$ ipython --no-banner

In [1]: import numpy as np

In [2]: import numpy.linalg as la

In [3]: np.set_printoptions(suppress=True, linewidth=100)

In [4]: M = np.load("x.npy")

In [5]: M
Out[5]: 
array([[  8,   2,   4,   2],
       [  2,  15,  -3,  10],
       [  4,  -3,  20, -12],
       [  2,  10, -12,  14]])

In [6]: # symmetric, so the eigenvalues are real

In [7]: vec = np.ones(4)

In [8]: for _ in range(7):
   ...:     vec = M @ vec
   ...:     vec /= la.norm(vec)
   ...:     print(round(vec @ M @ vec, 3))
   ...: 
18.968
23.807
29.469
32.376
33.271
33.499
33.555

In [9]: round(float(la.eigvalsh(M)[-1]), 3)
Out[9]: 33.572

In [10]: left, s, Vt = la.svd(M)

In [11]: s.round(3)
Out[11]: array([33.572, 16.399,  6.539,  0.49 ])

In [12]: np.argmax(s[:-1] / (s[1:] + 1e-6)) + 1
Out[12]: np.int64(3)

In [13]: Y = left[:, :3] @ np.diag(s[:3]) @ Vt[:3]

In [14]: la.matrix_rank(Y)
Out[14]: np.int64(3)

In [15]: round(la.norm(M - Y, 2), 3), round(s[3], 3)
Out[15]: (np.float64(0.49), np.float64(0.49))

In [16]: la.matrix_rank(M, rtol=0.05)
Out[16]: np.int64(3)

In [17]: rng = np.random.default_rng(7)

In [18]: idx = rng.permutation(4)

In [19]: idx
Out[19]: array([0, 2, 1, 3])

In [20]: Y = M[idx][:, idx]

In [21]: round(la.det(Y), 3), round(la.det(M[idx]), 3)
Out[21]: (np.float64(1764.0), np.float64(-1764.0))

In [22]: np.allclose(Y, M)
Out[22]: False

In [23]: np.trace(Y)
Out[23]: np.int64(57)

In [24]: np.round(np.sort(np.abs(la.eigvals(Y))), 3)
Out[24]: array([ 0.49 ,  6.539, 16.399, 33.572])

In [25]: np.diag(Y)
Out[25]: array([ 8, 20, 15, 14])

In [26]: mat = np.loadtxt("test0.csv", delimiter=",")

In [27]: mat
Out[27]: 
array([[-1.251, -0.084,  0.829],
       [-2.069, -0.043,  1.41 ],
       [ 6.935,  0.017, -4.633],
       [-3.489,  0.031,  2.341],
       [-0.565,  0.013,  0.463],
       [ 4.815, -0.091, -3.179],
       [ 3.424,  0.02 , -2.357],
       [-0.316, -0.068,  0.224],
       [ 4.833, -0.028, -3.231],
       [ 3.457, -0.032, -2.109],
       [-2.976,  0.11 ,  1.976],
       [-1.838, -0.081,  1.185],
       [ 1.897, -0.006, -1.322],
       [ 0.185,  0.002, -0.111],
       [ 1.796, -0.043, -1.271],
       [-1.188,  0.084,  0.79 ],
       [-1.776, -0.052,  1.268],
       [ 1.455,  0.094, -0.95 ],
       [-2.864,  0.046,  1.923],
       [ 0.775,  0.061, -0.549],
       [ 3.01 , -0.041, -1.898],
       [ 0.231, -0.044, -0.205],
       [ 2.153, -0.007, -1.561],
       [-0.483,  0.011,  0.315],
       [-3.138, -0.034,  2.088],
       [-3.045, -0.004,  1.978]])

In [28]: Y = np.c_[mat[:, :1] @ np.array([[0]]), np.array([-2, -1, -5, -5, 3, 3, 5, -5, 5, 5, -5, 5, -5, 0, 1, 0, 5, 3, 0, -2, 0, -1, 5, 2, 4, 4])]

In [29]: Y
Out[29]: 
array([[ 0., -2.],
       [ 0., -1.],
       [ 0., -5.],
       [ 0., -5.],
       [ 0.,  3.],
       [ 0.,  3.],
       [ 0.,  5.],
       [ 0., -5.],
       [ 0.,  5.],
       [ 0.,  5.],
       [ 0., -5.],
       [ 0.,  5.],
       [ 0., -5.],
       [ 0.,  0.],
       [ 0.,  1.],
       [ 0.,  0.],
       [ 0.,  5.],
       [ 0.,  3.],
       [ 0.,  0.],
       [ 0., -2.],
       [ 0.,  0.],
       [ 0., -1.],
       [ 0.,  5.],
       [ 0.,  2.],
       [ 0.,  4.],
       [ 0.,  4.]])

In [30]: la.matrix_rank(np.c_[mat, Y])
Out[30]: np.int64(4)

In [31]: E = np.load("a.npy")

In [32]: E
Out[32]: 
array([[ 13.8  ,  13.653,  -3.991,   6.142],
       [-15.161, -44.922,  16.389, -24.251],
       [-15.301, -47.067,  17.344, -25.236],
       [ 32.294,   0.992,   9.44 ,  -8.361],
       [ 32.255,  -0.693,   8.771, -11.427],
       [ 12.834,  14.155,  -2.752,   5.655],
       [ 14.827,  13.994,  -1.856,   7.72 ],
       [ 32.925,   0.161,   8.099,  -8.461],
       [ 15.121,  13.735,  -2.822,   3.545],
       [-14.444, -47.048,  17.782, -25.532],
       [ 15.586,  14.8  ,  -3.649,   5.227],
       [ 32.405,  -0.967,   8.604, -10.844],
       [ 31.871,   1.796,   9.113, -12.347],
       [-12.936, -46.543,  19.274, -22.933],
       [-13.713, -44.763,  16.507, -25.129],
       [-13.402, -48.341,  18.223, -23.563],
       [ 13.78 ,  13.885,  -1.973,   6.14 ],
       [-15.651, -45.793,  18.34 , -23.606],
       [-12.804, -44.786,  18.363, -23.869],
       [ 31.888,  -0.893,   8.619, -10.262],
       [ 14.8  ,  14.092,  -2.438,   6.501],
       [ 14.613,  16.307,  -2.524,   7.233],
       [-14.475, -47.751,  19.015, -23.589],
       [ 32.649,  -1.737,   9.943, -11.327],
       [ 29.99 ,  -0.605,   6.731, -10.285],
       [-15.736, -47.725,  17.573, -24.069],
       [ 31.97 ,   1.157,   9.267, -11.571],
       [ 31.336,   0.217,   7.451,  -9.323]])

In [33]: Xs = E - E.mean(axis=0)

In [34]: vecs = la.svd(Xs)[2][:2]

In [35]: Y = Xs - Xs @ vecs.T @ vecs

In [36]: round(float(la.norm(Y) / la.norm(Xs)), 3)
Out[36]: 0.038

In [37]: np.round((Xs @ vecs.T).std(axis=0), 3)
Out[37]: array([33.824, 11.539])

In [38]: Y = np.array([[2, 2, 0, 2], [0, 1, 3, 1], [0, 3, 3, 1], [0, 2, 0, 0]])

In [39]: W0 = Y - Y.T

In [40]: W0
Out[40]: 
array([[ 0,  2,  0,  2],
       [-2,  0,  0, -1],
       [ 0,  0,  0,  1],
       [-2,  1, -1,  0]])

In [41]: # skew-symmetric

In [42]: r0 = np.array([3, 1, 3, -1])

In [43]: Y = W0 + np.outer(r0, np.eye(4)[2])

In [44]: la.matrix_rank(Y - W0)
Out[44]: np.int64(1)
